$ ipython --no-banner

In [1]: import numpy as np

In [2]: np.set_printoptions(suppress=True, linewidth=200)

In [3]: A2 = np.array([[3, 3, 4, 1], [1, -4, -4, -1], [4, 4, 5, 4], [-3, -1, 4, -2]])

In [4]: arr = np.triu(A2, 1)

In [5]: print(arr)
[[ 0  3  4  1]
 [ 0  0 -4 -1]
 [ 0  0  0  4]
 [ 0  0  0  0]]

In [6]: # rank 3

In [7]: print(arr.sum(axis=0))
[0 3 0 4]

In [8]: print(np.round(np.linalg.svd(arr, compute_uv=False), 3))
[6.354 3.841 1.966 0.   ]

In [9]: gram = arr.T @ arr

In [10]: print(np.round(np.linalg.svd(arr, compute_uv=False) ** 2, 3))
[40.377 14.756  3.867  0.   ]

In [11]: print(gram)
[[ 0  0  0  0]
 [ 0  9 12  3]
 [ 0 12 32  8]
 [ 0  3  8 18]]

In [12]: print((arr @ arr.T).shape)
(4, 4)

In [13]: f = np.array([5, 6, -2]) + 0.5

In [14]: K = np.outer(f, f) / (f @ f)

In [15]: print(K.round(3))
[[ 0.405  0.478 -0.11 ]
 [ 0.478  0.565 -0.13 ]
 [-0.11  -0.13   0.03 ]]

In [16]: # equal to its transpose

In [17]: W = np.array([[3, 3, -7], [3, 0, -6], [2, 1, -4]])

In [18]: beta = np.array([0, 6, 3])

In [19]: act = np.maximum(K @ W + beta, 0)

In [20]: print(np.linalg.matrix_rank(act))
3

In [21]: print(np.round((act > 0).mean(axis=0), 3))
[0.667 1.    0.333]

In [22]: print(act.round(3))
[[2.428 7.104 0.   ]
 [2.87  7.304 0.   ]
 [0.    5.699 4.435]]

In [23]: C = np.array([[-9, 7], [-6, 0], [8, 8]])

In [24]: print(W @ C)
[[-101  -35]
 [ -75  -27]
 [ -56  -18]]

In [25]: print(np.round(act @ C, 3))
[[-64.475  16.997]
 [-69.652  20.087]
 [  1.284  35.478]]

In [26]: left, sig, Vt = np.linalg.svd(K)

In [27]: vecs = Vt[:(sig > 1e-8).sum()]

In [28]: rng = np.random.default_rng(29954)

In [29]: x0 = K[1] + -1 * K[2] + rng.integers(2) * np.eye(3)[2]

In [30]: print(x0.round(3))
[ 0.589  0.696 -0.161]

In [31]: print(np.round(np.diag(vecs.T @ vecs), 3))
[0.405 0.565 0.03 ]

In [32]: print(np.round(np.linalg.norm(x0 - vecs.T @ vecs @ x0), 3))
0.0

In [33]: x0 = np.array([2, -5, -9])

In [34]: print(np.round((K * x0).sum(axis=1), 3))
[-0.589 -0.696  0.161]

In [35]: print(np.linalg.norm(K @ x0) <= np.linalg.norm(K, 2) * np.linalg.norm(x0) + 1e-9)
True

In [36]: print(np.round(K @ x0, 3))
[-0.589 -0.696  0.161]

In [37]: print(np.round(K @ np.eye(3)[2], 3))
[-0.11 -0.13  0.03]

In [38]: print(np.round(np.einsum("ij,j->i", K, x0), 3))
[-0.589 -0.696  0.161]

In [39]: F = np.load("x.npy")

In [40]: print(F)
[[ 1  1]
 [-2  0]
 [-1  0]]

In [41]: A2 = np.c_[F[:, :1] @ np.array([[2]]), np.array([-1, -5, -2])]

In [42]: print(A2)
[[ 2 -1]
 [-4 -5]
 [-2 -2]]

In [43]: print(np.linalg.matrix_rank(A2))
2

In [44]: print(np.linalg.matrix_rank(np.c_[F, A2]))
3

In [45]: vals, vecs = np.linalg.eigh(K)

In [46]: x0 = np.array([2, 1, 5])

In [47]: print(np.round(np.abs(K).sum(axis=1).max(), 3), round(np.abs(vals).max(), 3))
1.174 1.0

In [48]: print(np.round(vecs * np.maximum(vals, 0) @ vecs.T, 3))
[[ 0.405  0.478 -0.11 ]
 [ 0.478  0.565 -0.13 ]
 [-0.11  -0.13   0.03 ]]

In [49]: A = np.load("arr.npy")

In [50]: print(A.round(3))
[[-0.824 -0.285  0.489]
 [ 0.549 -0.193  0.813]
 [-0.137  0.939  0.316]]

In [51]: # columns are unit length and at right angles

In [52]: print(np.round(np.linalg.norm(A) ** 2 / np.linalg.norm(A, 2) ** 2, 3))
3.0

In [53]: print(round(float(np.linalg.norm(A, 1)), 3), round(float(np.linalg.norm(A, np.inf)), 3))
1.618 1.599

In [54]: print(round(np.linalg.norm(A, "nuc"), 3))
3.0

In [55]: print(round(float(A[1] @ A[0]), 3))
0.0

In [56]: print(np.round(np.linalg.norm(A, axis=1), 3))
[1. 1. 1.]
